$ python3 -q
>>> import numpy as np
>>> np.set_printoptions(precision=2, suppress=True, linewidth=160)
>>> m1 = np.array([[1, 0, 0, 0, 0],
...     [1, 1, 0, 0, 0],
...     [0, -3, 1, 0, 0],
...     [5, -5, -3, 1, 0],
...     [1, -2, -5, -1, 1]])
>>> m1
array([[ 1,  0,  0,  0,  0],
       [ 1,  1,  0,  0,  0],
       [ 0, -3,  1,  0,  0],
       [ 5, -5, -3,  1,  0],
       [ 1, -2, -5, -1,  1]])
>>> other = np.linalg.inv(m1)
>>> other.round(2) + 0
array([[  1.,   0.,   0.,   0.,   0.],
       [ -1.,   1.,   0.,   0.,   0.],
       [ -3.,   3.,   1.,   0.,   0.],
       [-19.,  14.,   3.,   1.,   0.],
       [-37.,  31.,   8.,   1.,   1.]])
>>> print(round(np.linalg.cond(m1), 2))
488.82
>>> print(np.allclose(other, m1.T))
False
>>> K = np.array([[-0.1, -1.2, -0.4, -0.7, 0.9],
...     [-1.0, -0.4, -1.3, 0.0, -0.5],
...     [0.2, -0.4, 0.3, 0.3, -0.7],
...     [0.8, -1.3, 0.2, 0.3, 1.4],
...     [0.6, 0.6, 0.0, -0.1, 0.6],
...     [0.3, 1.0, -1.7, 1.4, -0.7]])
>>> K
array([[-0.1, -1.2, -0.4, -0.7,  0.9],
       [-1. , -0.4, -1.3,  0. , -0.5],
       [ 0.2, -0.4,  0.3,  0.3, -0.7],
       [ 0.8, -1.3,  0.2,  0.3,  1.4],
       [ 0.6,  0.6,  0. , -0.1,  0.6],
       [ 0.3,  1. , -1.7,  1.4, -0.7]])
>>> Q, V = np.linalg.qr(K[:, :1])[0], np.linalg.qr(K[:, 1:])[0]
>>> sig = np.linalg.svd(Q.T @ V, compute_uv=False)
>>> sig
array([0.93])
>>> print((sig > 0.9).sum())
1
>>> hat = K @ np.linalg.solve(K.T @ K, K.T)
>>> print(np.diag(hat))
[0.85 0.71 0.92 0.96 0.62 0.94]
>>> np.allclose(hat @ hat, hat)
True
>>> hat @ K[:, 0]
array([-0.1, -1. ,  0.2,  0.8,  0.6,  0.3])
>>> np.linalg.matrix_rank(np.eye(6) - hat)
np.int64(1)
>>> np.trace(hat)
np.float64(5.0)
>>> hat
array([[ 0.85,  0.21,  0.11,  0.08,  0.24, -0.1 ],
       [ 0.21,  0.71, -0.15, -0.11, -0.33,  0.14],
       [ 0.11, -0.15,  0.92, -0.05, -0.17,  0.07],
       [ 0.08, -0.11, -0.05,  0.96, -0.12,  0.05],
       [ 0.24, -0.33, -0.17, -0.12,  0.62,  0.15],
       [-0.1 ,  0.14,  0.07,  0.05,  0.15,  0.94]])
>>> M = np.load("run5.npy")
>>> M
array([[5, 0, 0, 0, 0, 0, 0, 0, 0],
       [0, 0, 0, 0, 0, 0, 8, 0, 0],
       [0, 1, 0, 0, 0, 0, 0, 0, 0],
       [0, 0, 0, 4, 0, 0, 0, 0, 0],
       [0, 0, 9, 0, 0, 0, 0, 0, 0],
       [0, 0, 0, 0, 0, 0, 0, 0, 2],
       [0, 0, 0, 0, 0, 5, 0, 0, 0],
       [0, 0, 0, 0, 9, 0, 0, 0, 0],
       [0, 0, 0, 0, 0, 0, 0, 9, 0]])
>>> left, sig, VT = np.linalg.svd(M, full_matrices=False)
>>> print(left.T @ M @ VT.T)
[[9. 0. 0. 0. 0. 0. 0. 0. 0.]
 [0. 9. 0. 0. 0. 0. 0. 0. 0.]
 [0. 0. 9. 0. 0. 0. 0. 0. 0.]
 [0. 0. 0. 8. 0. 0. 0. 0. 0.]
 [0. 0. 0. 0. 5. 0. 0. 0. 0.]
 [0. 0. 0. 0. 0. 5. 0. 0. 0.]
 [0. 0. 0. 0. 0. 0. 4. 0. 0.]
 [0. 0. 0. 0. 0. 0. 0. 2. 0.]
 [0. 0. 0. 0. 0. 0. 0. 0. 1.]]
>>> np.cumsum(sig ** 2) / np.sum(sig ** 2)
array([0.21, 0.43, 0.64, 0.81, 0.88, 0.94, 0.99, 1.  , 1.  ])
>>> sig
array([9., 9., 9., 8., 5., 5., 4., 2., 1.])
>>> round(np.log10(np.linalg.cond(m1)))
3
>>> print(round(np.linalg.norm(m1, 2) / np.linalg.norm(m1), 2))
0.87
>>> np.linalg.matrix_rank(m1, rtol=0.1)
np.int64(3)
>>> np.linalg.cond(m1) > 100
np.True_
>>> np.argsort(-np.linalg.norm(m1, axis=0).round(6), kind="stable")[:3]
array([1, 2, 0])
>>> np.abs(np.linalg.svd(m1)[2][-1])
array([0.01, 0.03, 0.08, 0.44, 0.9 ])
>>> [round(float(x), 2) for x in np.linalg.svd(m1, compute_uv=False)[:3]]
[8.95, 4.16, 2.7]
>>> F = np.loadtxt("out12.csv", delimiter=",")
>>> F
array([[ 2.28, -1.84,  0.54, -0.8 ,  0.08, -0.46,  0.95, -0.2 , -0.54,  1.17,  1.27],
       [-1.84,  2.73,  0.4 , -1.11,  0.59, -0.49,  1.5 ,  0.96, -1.04,  0.44,  1.18],
       [ 0.54,  0.4 ,  0.44,  1.53, -1.05, -0.02,  1.66, -0.57,  0.89, -0.81, -0.43],
       [-0.8 , -1.11,  1.53,  1.01,  1.1 ,  0.49,  1.72,  0.31, -0.45, -0.41,  0.58],
       [ 0.08,  0.59, -1.05,  1.1 , -0.69,  0.36, -0.21, -0.18,  2.14, -0.55,  0.15],
       [-0.46, -0.49, -0.02,  0.49,  0.36,  2.12,  0.07,  2.11, -0.13,  0.19,  0.13],
       [ 0.95,  1.5 ,  1.66,  1.72, -0.21,  0.07,  1.75, -0.62, -1.21,  0.42, -0.44],
       [-0.2 ,  0.96, -0.57,  0.31, -0.18,  2.11, -0.62,  2.19, -0.02,  0.31, -0.04],
       [-0.54, -1.04,  0.89, -0.45,  2.14, -0.13, -1.21, -0.02, -0.32, -0.37,  1.88],
       [ 1.17,  0.44, -0.81, -0.41, -0.55,  0.19,  0.42,  0.31, -0.37,  2.09, -0.09],
       [ 1.27,  1.18, -0.43,  0.58,  0.15,  0.13, -0.44, -0.04,  1.88, -0.09,  2.41]])
>>> rk = np.linalg.matrix_rank(F)
>>> rk
np.int64(8)
>>> null = np.linalg.svd(F)[2][rk:].T
>>> np.round(null @ null.T, 2) + 0
array([[ 0.14,  0.05, -0.1 , -0.04,  0.25, -0.04,  0.08,  0.06,  0.04, -0.09, -0.14],
       [ 0.05,  0.03,  0.01, -0.07,  0.1 ,  0.04,  0.04, -0.02,  0.06, -0.02, -0.07],
       [-0.1 ,  0.01,  0.49, -0.15, -0.16,  0.  , -0.12,  0.05,  0.33,  0.24, -0.09],
       [-0.04, -0.07, -0.15,  0.26, -0.11, -0.26, -0.06,  0.17, -0.18, -0.02,  0.12],
       [ 0.25,  0.1 , -0.16, -0.11,  0.47, -0.02,  0.16,  0.08,  0.1 , -0.16, -0.26],
       [-0.04,  0.04,  0.  , -0.26, -0.02,  0.47,  0.08, -0.41,  0.  , -0.04,  0.05],
       [ 0.08,  0.04, -0.12, -0.06,  0.16,  0.08,  0.08, -0.06, -0.02, -0.09, -0.06],
       [ 0.06, -0.02,  0.05,  0.17,  0.08, -0.41, -0.06,  0.38,  0.08,  0.05, -0.1 ],
       [ 0.04,  0.06,  0.33, -0.18,  0.1 ,  0.  , -0.02,  0.08,  0.32,  0.12, -0.2 ],
       [-0.09, -0.02,  0.24, -0.02, -0.16, -0.04, -0.09,  0.05,  0.12,  0.14,  0.01],
       [-0.14, -0.07, -0.09,  0.12, -0.26,  0.05, -0.06, -0.1 , -0.2 ,  0.01,  0.22]])
>>> [int(np.linalg.matrix_rank(np.delete(F, i, axis=0))) for i in range(11)]
[8, 8, 8, 8, 8, 8, 8, 8, 8, 8, 8]
>>> [int(np.linalg.matrix_rank(F[:i])) for i in range(1, len(F) + 1)]
[1, 2, 3, 4, 5, 6, 7, 8, 8, 8, 8]
>>> left, sig, VT = np.linalg.svd(F)
>>> V = VT[:(sig > 1e-8).sum()]
>>> rng = np.random.default_rng(775251)
>>> x = F[0] + 5 * F[4] + rng.integers(2) * np.eye(11)[4]
>>> x
array([ 2.68,  1.09, -4.69,  4.68, -2.39,  1.33, -0.09, -1.11, 10.15, -1.58,  2.03])
>>> np.round(np.linalg.norm(x - V.T @ V @ x), 2)
np.float64(0.68)
>>> np.linalg.matrix_rank(np.vstack([F, x]))
np.int64(9)
>>> np.round(V.T @ V, 2) + 0
array([[ 0.86, -0.05,  0.1 ,  0.04, -0.25,  0.04, -0.08, -0.06, -0.04,  0.09,  0.14],
       [-0.05,  0.97, -0.01,  0.07, -0.1 , -0.04, -0.04,  0.02, -0.06,  0.02,  0.07],
       [ 0.1 , -0.01,  0.51,  0.15,  0.16,  0.  ,  0.12, -0.05, -0.33, -0.24,  0.09],
       [ 0.04,  0.07,  0.15,  0.74,  0.11,  0.26,  0.06, -0.17,  0.18,  0.02, -0.12],
       [-0.25, -0.1 ,  0.16,  0.11,  0.53,  0.02, -0.16, -0.08, -0.1 ,  0.16,  0.26],
       [ 0.04, -0.04,  0.  ,  0.26,  0.02,  0.53, -0.08,  0.41,  0.  ,  0.04, -0.05],
       [-0.08, -0.04,  0.12,  0.06, -0.16, -0.08,  0.92,  0.06,  0.02,  0.09,  0.06],
       [-0.06,  0.02, -0.05, -0.17, -0.08,  0.41,  0.06,  0.62, -0.08, -0.05,  0.1 ],
       [-0.04, -0.06, -0.33,  0.18, -0.1 ,  0.  ,  0.02, -0.08,  0.68, -0.12,  0.2 ],
       [ 0.09,  0.02, -0.24,  0.02,  0.16,  0.04,  0.09, -0.05, -0.12,  0.86, -0.01],
       [ 0.14,  0.07,  0.09, -0.12,  0.26, -0.05,  0.06,  0.1 ,  0.2 , -0.01,  0.78]])
